>>> import numpy as np
>>> from numpy import linalg as LA
>>> np.set_printoptions(precision=1, suppress=True, linewidth=120, floatmode="fixed")
>>> F = np.loadtxt("block5.csv", delimiter=",")
>>> print(F)
[[ 0.0  0.0  0.0  0.0  1.0  0.0  0.0  2.0]
 [ 2.0  0.0  0.0  0.0  0.0 -2.0  0.0  0.0]
 [ 0.0  0.0  0.0  0.0  0.0  0.0  2.0  0.0]
 [ 0.0  0.0  0.0  0.0  0.0  0.0  0.0  0.0]
 [ 0.0  0.0  0.0 -1.0  0.0  0.0  0.0 -1.0]
 [ 0.0  0.0 -2.0  0.0  0.0  0.0  2.0  0.0]
 [ 1.0  1.0  1.0  0.0  0.0  0.0  2.0  0.0]
 [ 0.0  0.0  0.0  0.0  0.0  0.0  0.0  0.0]]
>>> U, sv, Vh = LA.svd(F)
>>> vecs = Vh[:(sv > 1e-8).sum()]
>>> rng = np.random.default_rng(969334)
>>> x = F[3] + 3 * F[2] + rng.integers(2) * np.eye(8)[1]
>>> x
array([0.0, 1.0, 0.0, 0.0, 0.0, 0.0, 6.0, 0.0])
>>> LA.matrix_rank(np.vstack([F, x]))
np.int64(7)
>>> np.diag(vecs.T @ vecs)
array([0.7, 0.7, 1.0, 0.8, 0.3, 0.7, 1.0, 0.8])
>>> T = np.stack([F, -1 * F, F[::-1]])
>>> T.shape
(3, 8, 8)
>>> LA.matrix_rank(T)
array([6, 6, 6])
>>> np.einsum("bij,cij->bc", T, T)
array([[ 34.0, -34.0,  12.0],
       [-34.0,  34.0, -12.0],
       [ 12.0, -12.0,  34.0]])
>>> print(LA.norm(T, axis=(1, 2)))
[5.8 5.8 5.8]
>>> LA.matrix_rank(T.reshape(3, -1))
np.int64(2)
>>> A = np.array([[0.0, 0.0, 0.0, -6.0],
...     [0.0, 0.0, 0.0, -3.0],
...     [0.0, 0.0, 0.0, -2.0],
...     [-6.0, -3.0, -2.0, 0.0]])
>>> np.round(LA.eigvalsh(A).min(), 1)
np.float64(-7.0)
>>> [round(float(LA.det(A[:i, :i])), 2) + 0 for i in range(1, 5)]
[0.0, 0.0, 0.0, 0.0]
>>> np.all(LA.eigvalsh(A) > 0)
np.False_
>>> U, sv, Vh = LA.svd(A, full_matrices=False)
>>> U.shape, sv.shape, Vh.shape
((4, 4), (4,), (4, 4))
>>> sv
array([ 7.0,  7.0,  0.0, -0.0])
>>> np.cumsum(sv ** 2) / np.sum(sv ** 2)
array([0.5, 1.0, 1.0, 1.0])
>>> np.argsort(-LA.norm(A, axis=0).round(6), kind="stable")[:3]
array([3, 0, 1])
>>> print(np.unique(A.round(6), axis=0).shape)
(4, 4)
>>> B = A / LA.norm(A, axis=1, keepdims=True)
>>> gram = B @ B.T
>>> LA.norm(B, axis=1)
array([1.0, 1.0, 1.0, 1.0])
>>> print(gram[3])
[0.0 0.0 0.0 1.0]
>>> np.degrees(np.arccos(np.clip(gram[3, 2], -1, 1)))
np.float64(90.0)
>>> mat = np.load("w.npy")
>>> mat
array([[  0.6,   1.0,   0.2,   1.7],
       [ -0.6,  -1.6,   0.7,   0.2],
       [  0.7,   0.1,   0.3,   0.2],
       [  0.9,   1.9,  -0.1,  -0.6],
       [  0.9,  -0.7,  -0.8,  -0.1],
       [  0.4,  -0.3,  -1.6,  -1.2],
       [  1.1,  -0.1,  -0.6,   0.2],
       [ -2.3,  -0.1,   0.0,   1.1],
       [  0.0,   4.0, -13.0, -14.0],
       [ -0.2,  -0.4,  -0.5,  -0.5]])
>>> d = LA.norm(mat[:, None] - mat[None], axis=-1)
>>> LA.norm(mat - mat.mean(axis=0), axis=1)
array([ 3.6,  3.4,  2.5,  2.3,  1.9,  0.7,  2.1,  3.8, 17.5,  1.6])
>>> LA.matrix_rank(d ** 2)
np.int64(6)
>>> (d + 1e9 * np.eye(10)).round(6).argmin(axis=1)
array([2, 9, 6, 2, 6, 9, 4, 1, 5, 4])
>>> d.shape
(10, 10)
>>> basis = mat[[6, 3]].astype(float)
>>> for _ in range(6):
...     labels = LA.norm(mat[:, None] - basis, axis=-1).argmin(axis=1)
...     basis = np.array([mat[labels == j].mean(axis=0) for j in range(2)])
... 
>>> labels
array([0, 0, 0, 0, 0, 0, 0, 0, 1, 0])
>>> print(basis.round(1) + 0)
[[  0.2   0.0  -0.3   0.1]
 [  0.0   4.0 -13.0 -14.0]]
>>> labels = rng.permutation(4)
>>> B = mat[:, labels] * rng.choice([-1, 1], 4)
>>> print(B)
[[ -0.6  -1.0   1.7  -0.2]
 [  0.6   1.6   0.2  -0.7]
 [ -0.7  -0.1   0.2  -0.3]
 [ -0.9  -1.9  -0.6   0.1]
 [ -0.9   0.7  -0.1   0.8]
 [ -0.4   0.3  -1.2   1.6]
 [ -1.1   0.1   0.2   0.6]
 [  2.3   0.1   1.1  -0.0]
 [ -0.0  -4.0 -14.0  13.0]
 [  0.2   0.4  -0.5   0.5]]
>>> U, _, Vh = LA.svd(mat.T @ B)
>>> np.round(LA.lstsq(mat, B)[0], 1) + 0
array([[-1.0,  0.0,  0.0,  0.0],
       [ 0.0, -1.0,  0.0,  0.0],
       [ 0.0,  0.0,  0.0, -1.0],
       [ 0.0,  0.0,  1.0,  0.0]])
>>> labels
array([0, 1, 3, 2])
>>> gram = np.cov(mat, rowvar=False)
>>> np.round(np.median(mat, axis=0), 1) + 0
array([ 0.5, -0.1, -0.3,  0.0])
>>> gram.round(1) + 0
array([[ 1.0,  0.2,  0.0,  0.0],
       [ 0.2,  2.5, -5.1, -5.6],
       [ 0.0, -5.1, 16.6, 18.3],
       [ 0.0, -5.6, 18.3, 20.6]])
>>> np.round(np.polyfit(mat[:, 0], mat[:, 3], 1), 1) + 0
array([ 0.0, -1.3])
>>> np.round(np.corrcoef(mat.T), 1) + 0
array([[ 1.0,  0.2,  0.0,  0.0],
       [ 0.2,  1.0, -0.8, -0.8],
       [ 0.0, -0.8,  1.0,  1.0],
       [ 0.0, -0.8,  1.0,  1.0]])
>>> gram.shape
(4, 4)
>>> x = np.array([3, 3, 4, 1])
>>> target = gram @ x
>>> beta, lr = np.zeros(4), 1 / LA.norm(gram, 2) ** 2
>>> for i in range(25):
...     beta -= lr * gram.T @ (gram @ beta - target)
...     if i % 5 == 0: print(i, round(LA.norm(gram @ beta - target), 1))
... 
0 5.6
5 5.6
10 5.6
15 5.6
20 5.5
>>> np.round(LA.cond(gram), 1)
np.float64(194.9)
>>> beta
array([ 0.1, -0.5,  1.8,  2.0])
>>> m1 = np.load("arr.npy")
>>> m1
array([[ 4,  1,  1],
       [ 9,  6,  6],
       [14,  9, 10],
       [14,  9, 15],
       [15, 13, 16],
       [15, 15, 19],
       [18, 15, 21],
       [22, 19, 24],
       [25, 24, 25],
       [28, 29, 30],
       [32, 31, 34],
       [37, 34, 34],
       [38, 34, 39],
       [41, 38, 40],
       [42, 42, 45],
       [42, 46, 48],
       [43, 50, 50],
       [45, 52, 51],
       [50, 57, 52]])
>>> B = np.c_[m1[:, :2] @ np.array([[-5, -1], [3, -3]]), np.array([2, -1, 2, 1, 2, -1, 2, 0, 2, 2, 1, -1, 1, 0, 2, 0, -2, 1, -1])]
>>> print(B)
[[ -17   -7    2]
 [ -27  -27   -1]
 [ -43  -41    2]
 [ -43  -41    1]
 [ -36  -54    2]
 [ -30  -60   -1]
 [ -45  -63    2]
 [ -53  -79    0]
 [ -53  -97    2]
 [ -53 -115    2]
 [ -67 -125    1]
 [ -83 -139   -1]
 [ -88 -140    1]
 [ -91 -155    0]
 [ -84 -168    2]
 [ -72 -180    0]
 [ -65 -193   -2]
 [ -69 -201    1]
 [ -79 -221   -1]]
>>> np.round(LA.norm(B - m1 @ LA.lstsq(m1, B)[0], axis=0), 1) + 0
array([0.0, 0.0, 5.3])
>>> LA.norm(LA.qr(m1)[0].T @ B, axis=0) ** 2 / ((B ** 2).sum(axis=0) + 1e-12)
array([1.0, 1.0, 0.3])
>>> LA.matrix_rank(np.c_[m1, B])
np.int64(4)
>>> print(LA.matrix_rank(B))
3
>>> print(np.round(LA.lstsq(m1, B[:, 0])[0], 1) + 0)
[-5.0  3.0  0.0]
>>> x = np.array([-9, 2, -6])
>>> a = np.maximum(B @ x, 0)
>>> np.maximum(B @ (3 * x), 0)
array([ 381,  585,  879,  897,  612,  468,  801,  957,  813,  705, 1041, 1425, 1518, 1527, 1224,  864,  633,  639,
        825])
>>> print(np.maximum(B @ x, 0) - np.maximum(-B @ x, 0))
[127 195 293 299 204 156 267 319 271 235 347 475 506 509 408 288 211 213 275]
>>> np.tanh(B @ x)
array([1.0, 1.0, 1.0, 1.0, 1.0, 1.0, 1.0, 1.0, 1.0, 1.0, 1.0, 1.0, 1.0, 1.0, 1.0, 1.0, 1.0, 1.0, 1.0])
>>> a
array([127, 195, 293, 299, 204, 156, 267, 319, 271, 235, 347, 475, 506, 509, 408, 288, 211, 213, 275])
>>> U, sv, Vh = LA.svd(m1)
>>> print(sv)
[243.1  11.8   7.5]
>>> B = U[:, :1] @ np.diag(sv[:1]) @ Vh[:1]
>>> LA.matrix_rank(B)
np.int64(1)
>>> np.round(LA.norm(m1 - B) / LA.norm(m1), 1)
np.float64(0.1)
>>> print(LA.matrix_rank(m1, rtol=0.05))
1
>>> print(round(np.abs(m1 - B).max(), 1))
4.2
